$ ipython --no-banner

In [1]: import numpy as np

In [2]: np.set_printoptions(precision=2, suppress=True, linewidth=140, sign=" ")

In [3]: r0 = np.array([1, 2, 1, 0, 3, 1, 3]) + 0.5

In [4]: data = np.outer(r0, r0) / (r0 @ r0)

In [5]: print(data)
[[ 0.06  0.1   0.06  0.02  0.14  0.06  0.14]
 [ 0.1   0.17  0.1   0.03  0.23  0.1   0.23]
 [ 0.06  0.1   0.06  0.02  0.14  0.06  0.14]
 [ 0.02  0.03  0.02  0.01  0.05  0.02  0.05]
 [ 0.14  0.23  0.14  0.05  0.32  0.14  0.32]
 [ 0.06  0.1   0.06  0.02  0.14  0.06  0.14]
 [ 0.14  0.23  0.14  0.05  0.32  0.14  0.32]]

In [6]: print(np.linalg.lstsq(data[:-1].T, data[-1])[2])
1

In [7]: print(data @ np.linalg.pinv(data) @ data)
[[ 0.06  0.1   0.06  0.02  0.14  0.06  0.14]
 [ 0.1   0.17  0.1   0.03  0.23  0.1   0.23]
 [ 0.06  0.1   0.06  0.02  0.14  0.06  0.14]
 [ 0.02  0.03  0.02  0.01  0.05  0.02  0.05]
 [ 0.14  0.23  0.14  0.05  0.32  0.14  0.32]
 [ 0.06  0.1   0.06  0.02  0.14  0.06  0.14]
 [ 0.14  0.23  0.14  0.05  0.32  0.14  0.32]]

In [8]: x0 = np.array([2, -2, 0, -1, 2, 0, 0])

In [9]: print(round(float((x0 - data @ x0) @ (data @ x0)), 2))
0.0

In [10]: print(data @ x0)
[ 0.18  0.3   0.18  0.06  0.42  0.18  0.42]

In [11]: w, V = np.linalg.eigh(data)

In [12]: print(np.abs(V[:, -1]).round(6).argmax())
4

In [13]: print(np.round(np.linalg.eigvalsh(data @ data), 2) + 0)
[ 0.  0.  0.  0.  0.  0.  1.]

In [14]: print(V @ np.diag(w) @ V.T)
[[ 0.06  0.1   0.06  0.02  0.14  0.06  0.14]
 [ 0.1   0.17  0.1   0.03  0.23  0.1   0.23]
 [ 0.06  0.1   0.06  0.02  0.14  0.06  0.14]
 [ 0.02  0.03  0.02  0.01  0.05  0.02  0.05]
 [ 0.14  0.23  0.14  0.05  0.32  0.14  0.32]
 [ 0.06  0.1   0.06  0.02  0.14  0.06  0.14]
 [ 0.14  0.23  0.14  0.05  0.32  0.14  0.32]]

In [15]: print(np.abs(V[:, -1]))
[ 0.24  0.41  0.24  0.08  0.57  0.24  0.57]

In [16]: w, V = np.linalg.eigh(data)

In [17]: x0 = np.array([1, 1, 3, -3, -1, 2, 2])

In [18]: print(round(x0 @ data @ x0, 2))
4.83

In [19]: print(V * np.maximum(w, 0) @ V.T)
[[ 0.06  0.1   0.06  0.02  0.14  0.06  0.14]
 [ 0.1   0.17  0.1   0.03  0.23  0.1   0.23]
 [ 0.06  0.1   0.06  0.02  0.14  0.06  0.14]
 [ 0.02  0.03  0.02  0.01  0.05  0.02  0.05]
 [ 0.14  0.23  0.14  0.05  0.32  0.14  0.32]
 [ 0.06  0.1   0.06  0.02  0.14  0.06  0.14]
 [ 0.14  0.23  0.14  0.05  0.32  0.14  0.32]]

In [20]: print(np.round(x0 @ data @ x0 / (x0 @ x0), 2), round(w[0], 2), np.round(w[-1], 2))
0.17 -0.0 1.0

In [21]: print(round(float(np.abs(data).sum(axis=1).max()), 2), np.round(np.abs(w).max(), 2))
1.34 1.0

In [22]: print(data.sum(axis=1))
[ 0.58  0.96  0.58  0.19  1.34  0.58  1.34]

In [23]: print(round(np.linalg.norm(data), 2))
1.0

In [24]: print(np.linalg.matrix_rank(data))
1

In [25]: print(data - data[0])
[[ 0.    0.    0.    0.    0.    0.    0.  ]
 [ 0.04  0.07  0.04  0.01  0.09  0.04  0.09]
 [ 0.    0.    0.    0.    0.    0.    0.  ]
 [-0.04 -0.07 -0.04 -0.01 -0.09 -0.04 -0.09]
 [ 0.08  0.13  0.08  0.03  0.19  0.08  0.19]
 [ 0.    0.    0.    0.    0.    0.    0.  ]
 [ 0.08  0.13  0.08  0.03  0.19  0.08  0.19]]

In [26]: print(np.diff(data, axis=0))
[[ 0.04  0.07  0.04  0.01  0.09  0.04  0.09]
 [-0.04 -0.07 -0.04 -0.01 -0.09 -0.04 -0.09]
 [-0.04 -0.07 -0.04 -0.01 -0.09 -0.04 -0.09]
 [ 0.12  0.2   0.12  0.04  0.28  0.12  0.28]
 [-0.08 -0.13 -0.08 -0.03 -0.19 -0.08 -0.19]
 [ 0.08  0.13  0.08  0.03  0.19  0.08  0.19]]

In [27]: E = np.load("test1.npy")

In [28]: print(E)
[[  4   8   0  16   4  20]
 [  4   8   0  16   4  20]]

In [29]: # row 1 repeats row 0

In [30]: x0 = np.array([1, -3, 2, 1, 1, -2])

In [31]: h1 = np.maximum(E @ x0, 0)

In [32]: print(np.tanh(E @ x0))
[-1. -1.]

In [33]: print(h1)
[ 0  0]

In [34]: print(np.maximum(E @ (3 * x0), 0))
[ 0  0]

In [35]: W = np.array([[2, -3, 3, 3],
    ...:     [1, 3, -2, -1],
    ...:     [1, 3, -2, -2],
    ...:     [1, 3, 2, -2],
    ...:     [1, -3, 1, -3],
    ...:     [0, -3, -1, 3]])

In [36]: coef = np.array([0, 1, 2, 1])

In [37]: H = np.maximum(E @ W + coef, 0)

In [38]: print(H)
[[ 36   0  14  21]
 [ 36   0  14  21]]

In [39]: print((H > 0).astype(int))
[[ 1  0  1  1]
 [ 1  0  1  1]]

In [40]: W2 = np.array([[2, 4], [9, 2], [5, 1], [8, 6]])

In [41]: print((H @ W2).round(6).argmax(axis=1))
[ 0  0]

In [42]: print(H @ W2)
[[ 310  284]
 [ 310  284]]

In [43]: print(W @ W2)
[[ 16  23]
 [ 11   2]
 [  3  -4]
 [ 23   0]
 [-44 -19]
 [ -8  11]]

In [44]: left, sv, VT = np.linalg.svd(E)

In [45]: V = VT[:(sv > 1e-8).sum()]

In [46]: rng = np.random.default_rng(290)

In [47]: x0 = E[0] + -3 * E[1] + rng.integers(2) * np.eye(6)[5]

In [48]: print(x0)
[ -8. -16.   0. -32.  -8. -40.]

In [49]: print(np.round(np.linalg.norm(x0 - V.T @ V @ x0), 2))
0.0

In [50]: print(np.diag(V.T @ V))
[ 0.02  0.09  0.    0.34  0.02  0.53]

In [51]: print(np.linalg.matrix_rank(np.vstack([E, x0])))
1

In [52]: print(np.allclose(V.T @ V @ x0, x0))
True

In [53]: print(np.linalg.cond(E) > 100)
True

In [54]: print([round(float(x), 2) for x in np.linalg.svd(E, compute_uv=False)[:3]])
[38.78, 0.0]

In [55]: print(round(np.linalg.norm(E, 2) / np.linalg.norm(E), 2))
1.0

In [56]: m1 = np.load("run2.npy")

In [57]: print(m1)
[[ 0.33  0.    0.25  0.08  0.33]
 [ 0.2   0.1   0.17  0.27  0.27]
 [ 0.21  0.21  0.3   0.18  0.09]
 [ 0.29  0.25  0.04  0.21  0.21]
 [ 0.12  0.19  0.35  0.08  0.27]]

In [58]: # row-stochastic, so 1 is an eigenvalue

In [59]: labels = rng.permutation(5)

In [60]: print(labels)
[ 2  3  4  0  1]

In [61]: B = m1[labels][:, labels]

In [62]: print(B)
[[ 0.3   0.18  0.09  0.21  0.21]
 [ 0.04  0.21  0.21  0.29  0.25]
 [ 0.35  0.08  0.27  0.12  0.19]
 [ 0.25  0.08  0.33  0.33  0.  ]
 [ 0.17  0.27  0.27  0.2   0.1 ]]

In [63]: print(np.round(np.trace(B), 2))
1.21

In [64]: left, sv, VT = np.linalg.svd(m1, full_matrices=False)

In [65]: print(np.allclose(left * sv @ VT, m1))
True

In [66]: print(np.abs(left[:, 0]).round(6).argmax())
0

In [67]: print(np.abs(VT[0]))
[ 0.51  0.32  0.49  0.35  0.52]

In [68]: left, sv, VT = np.linalg.svd(E, full_matrices=False)

In [69]: print(np.round(VT @ VT.T, 2) + 0)
[[ 1.  0.]
 [ 0.  1.]]

In [70]: print(round(np.sqrt((sv ** 2).sum()), 2), np.round(np.linalg.norm(E), 2))
38.78 38.78

In [71]: print(np.allclose(left * sv @ VT, E))
True

In [72]: print(np.cumsum(sv ** 2) / np.sum(sv ** 2))
[ 1.  1.]

In [73]: print(np.abs(left[:, 0]).round(6).argmax())
0

In [74]: print(np.round(left.T @ E @ VT.T, 2) + 0)
[[ 38.78   0.  ]
 [  0.     0.  ]]

In [75]: print(np.round(sv / sv[0], 2) + 0)
[ 1.  0.]

In [76]: print(sv.round(2) + 0)
[ 38.78   0.  ]

In [77]: print((sv > 1e-8).sum())
1

In [78]: print(np.linalg.matrix_power(m1, 100))
[[ 0.23  0.15  0.24  0.15  0.23]
 [ 0.23  0.15  0.24  0.15  0.23]
 [ 0.23  0.15  0.24  0.15  0.23]
 [ 0.23  0.15  0.24  0.15  0.23]
 [ 0.23  0.15  0.24  0.15  0.23]]

In [79]: print(m1 @ np.ones(5))
[ 1.  1.  1.  1.  1.]

In [80]: print(np.linalg.matrix_power(m1, 2))
[[ 0.23  0.14  0.28  0.12  0.24]
 [ 0.23  0.16  0.22  0.15  0.24]
 [ 0.24  0.15  0.22  0.17  0.22]
 [ 0.24  0.13  0.21  0.16  0.27]
 [ 0.2   0.16  0.26  0.16  0.21]]

In [81]: print(m1.sum(axis=1))
[ 1.  1.  1.  1.  1.]

In [82]: print(np.sort(np.abs(np.linalg.eigvals(m1)))[::-1])
[ 1.    0.24  0.24  0.16  0.15]

In [83]: p = np.eye(5)[4]

In [84]: for _ in range(7):
    ...:     p = p @ m1
    ...:     print(p.round(2))
    ...: 
[ 0.12  0.19  0.35  0.08  0.27]
[ 0.2   0.16  0.26  0.16  0.21]
[ 0.23  0.15  0.24  0.16  0.23]
[ 0.23  0.15  0.24  0.15  0.23]
[ 0.23  0.15  0.24  0.15  0.23]
[ 0.23  0.15  0.24  0.15  0.23]
[ 0.23  0.15  0.24  0.15  0.23]

In [85]: x0 = np.array([5, 2, -2, -2, -3])

In [86]: y = m1 @ x0

In [87]: print(y.round(2) + 0)
[ 0.   -0.47  0.24  0.83 -0.69]

In [88]: print(np.round(np.linalg.solve(m1.T, m1[1]), 2) + 0)
[ 0.  1.  0.  0.  0.]

In [89]: print(np.linalg.solve(m1, -1 * y))
[-5. -2.  2.  2.  3.]

In [90]: print(np.linalg.solve(m1, y))
[ 5.  2. -2. -2. -3.]

In [91]: K = np.load("case14.npy")

In [92]: print(K)
[[ 0.  1.  1.  1.  1.  1.  1.]
 [ 1.  0.  1.  1.  1.  1.  1.]
 [ 1.  1.  0.  1.  1.  1.  1.]
 [ 1.  1.  1.  0.  1.  1.  1.]
 [ 1.  1.  1.  1.  0.  1.  1.]
 [ 1.  1.  1.  1.  1.  0.  1.]
 [ 1.  1.  1.  1.  1.  1.  0.]]

In [93]: x0 = np.array([6, 5, 7, 4, 2, 9, 5])

In [94]: y = K @ x0

In [95]: coef, lr = np.zeros(7), 1 / np.linalg.norm(K, 2) ** 2

In [96]: for i in range(5):
    ...:     coef -= lr * K.T @ (K @ coef - y)
    ...:     if i % 1 == 0: print(i, round(np.linalg.norm(K @ coef - y), 2))
    ...: 
0 5.3
1 5.15
2 5.01
3 4.87
4 4.73

In [97]: print(coef)
[ 5.5   5.37  5.64  5.24  4.98  5.9   5.37]

In [98]: print(np.allclose(K @ K.T, K.T @ K))
True

In [99]: print((K @ K)[0])
[ 6.  5.  5.  5.  5.  5.  5.]

In [100]: print(np.all(np.linalg.eigvalsh(K) > 0))
False

In [101]: print(np.unique(E.round(6), axis=0).shape)
(1, 6)

In [102]: print(np.abs(np.diag(np.linalg.qr(E)[1])) > 1e-9)
[ True False]

In [103]: print(np.allclose(E[:-1].T @ np.linalg.lstsq(E[:-1].T, E[-1])[0], E[-1]))
True

In [104]: print(E @ np.linalg.pinv(E) @ E)
[[  4.   8.   0.  16.   4.  20.]
 [  4.   8.   0.  16.   4.  20.]]

In [105]: M = np.load("sample9.npy")

In [106]: print(M)
[[ 0.85 -0.96  0.97 -0.96 -0.91]
 [-0.35  0.72 -0.73  0.02 -0.63]
 [-1.    1.    0.3   0.99  0.98]
 [ 0.99 -0.79 -0.94  0.49  0.87]
 [-0.64  0.52 -0.4   0.88  0.95]
 [ 0.08 -0.79  0.97 -0.93 -0.94]
 [ 1.   -1.    1.   -1.   -0.95]
 [ 0.97 -0.83 -0.36 -0.77 -0.76]
 [-0.35 -0.53  0.96 -0.93 -0.96]
 [-0.97  0.99 -0.99  0.99  0.98]
 [ 0.45 -0.31  0.24 -0.74 -0.88]
 [-0.74 -0.32  0.96 -0.49 -0.33]
 [ 1.   -1.    1.   -1.   -1.  ]
 [ 0.98 -0.73 -0.77 -0.84 -0.92]
 [-0.75 -0.47  0.99 -0.98 -0.99]
 [-0.96 -0.19  1.   -0.86 -0.91]
 [-0.56  0.12  0.48  0.27  0.45]
 [ 0.22 -0.16  0.27 -0.69 -0.85]
 [ 0.25 -0.74  0.92 -0.85 -0.84]
 [-0.66  0.58 -0.45  0.86  0.93]
 [ 0.7  -0.69  0.12  0.23  0.76]
 [-0.18 -0.92  1.   -0.97 -0.94]
 [-1.    0.75  0.99  0.09 -0.05]
 [-1.    1.   -0.93  0.86 -0.35]]

In [107]: B = np.c_[M[:, :3] @ np.array([[2, -1, -1], [-1, 2, -2], [-1, 1, 1]]), np.array([-4, 3, -2, -2, 1, -4, 3, -1, 5, 4, 4, -4, -3, 5, 4, -4, 4, -2, -3, 1, 5, -4, -2, 3])]

In [108]: print(B)
[[ 1.69 -1.8   2.04 -4.  ]
 [-0.69  1.06 -1.82  3.  ]
 [-3.3   3.3  -0.7  -2.  ]
 [ 3.71 -3.51 -0.35 -2.  ]
 [-1.4   1.28 -0.8   1.  ]
 [-0.02 -0.69  2.47 -4.  ]
 [ 2.   -2.    2.    3.  ]
 [ 3.13 -2.99  0.33 -1.  ]
 [-1.13  0.25  2.37  5.  ]
 [-1.94  1.96 -2.    4.  ]
 [ 0.97 -0.83  0.41  4.  ]
 [-2.12  1.06  2.34 -4.  ]
 [ 2.   -2.    2.   -3.  ]
 [ 3.46 -3.21 -0.29  5.  ]
 [-2.02  0.8   2.68  4.  ]
 [-2.73  1.58  2.34 -4.  ]
 [-1.72  1.28  0.8   4.  ]
 [ 0.33 -0.27  0.37 -2.  ]
 [ 0.32 -0.81  2.15 -3.  ]
 [-1.45  1.37 -0.95  1.  ]
 [ 1.97 -1.96  0.8   5.  ]
 [-0.44 -0.66  3.02 -4.  ]
 [-3.74  3.49  0.49 -2.  ]
 [-2.07  2.07 -1.93  3.  ]]

In [109]: print(np.linalg.matrix_rank(np.c_[M, B]))
6

In [110]: print(np.round(np.linalg.norm(B - M @ np.linalg.lstsq(M, B)[0], axis=0), 2) + 0)
[  0.     0.     0.    15.37]

In [111]: print(np.linalg.matrix_rank(B))
4

In [112]: W0 = np.load("block7.npy")

In [113]: print(W0)
[[ 0 -3  0 -2  3  1  2]
 [-3 -1  0  3  3 -3 -1]
 [ 0  0  0  0  0  0  0]
 [-1  2  0 -3  1  1 -2]
 [-3  0  0 -2  0  3  3]
 [-3 -3  0  0  0 -3  0]
 [ 2 -1  0  0  2 -3 -3]]

In [114]: left, sv, VT = np.linalg.svd(W0)

In [115]: V = VT[:(sv > 1e-8).sum()]

In [116]: x0 = W0[6] + -1 * W0[0] + rng.integers(2) * np.eye(7)[5]

In [117]: print(x0)
[ 2.  2.  0.  2. -1. -4. -5.]

In [118]: print(np.round(V.T @ V, 2) + 0)
[[ 1.  0.  0.  0.  0.  0.  0.]
 [ 0.  1.  0.  0.  0.  0.  0.]
 [ 0.  0.  0.  0.  0.  0.  0.]
 [ 0.  0.  0.  1.  0.  0.  0.]
 [ 0.  0.  0.  0.  1.  0.  0.]
 [ 0.  0.  0.  0.  0.  1.  0.]
 [ 0.  0.  0.  0.  0.  0.  1.]]

In [119]: print(np.round(np.diag(V.T @ V), 2) + 0)
[ 1.  1.  0.  1.  1.  1.  1.]
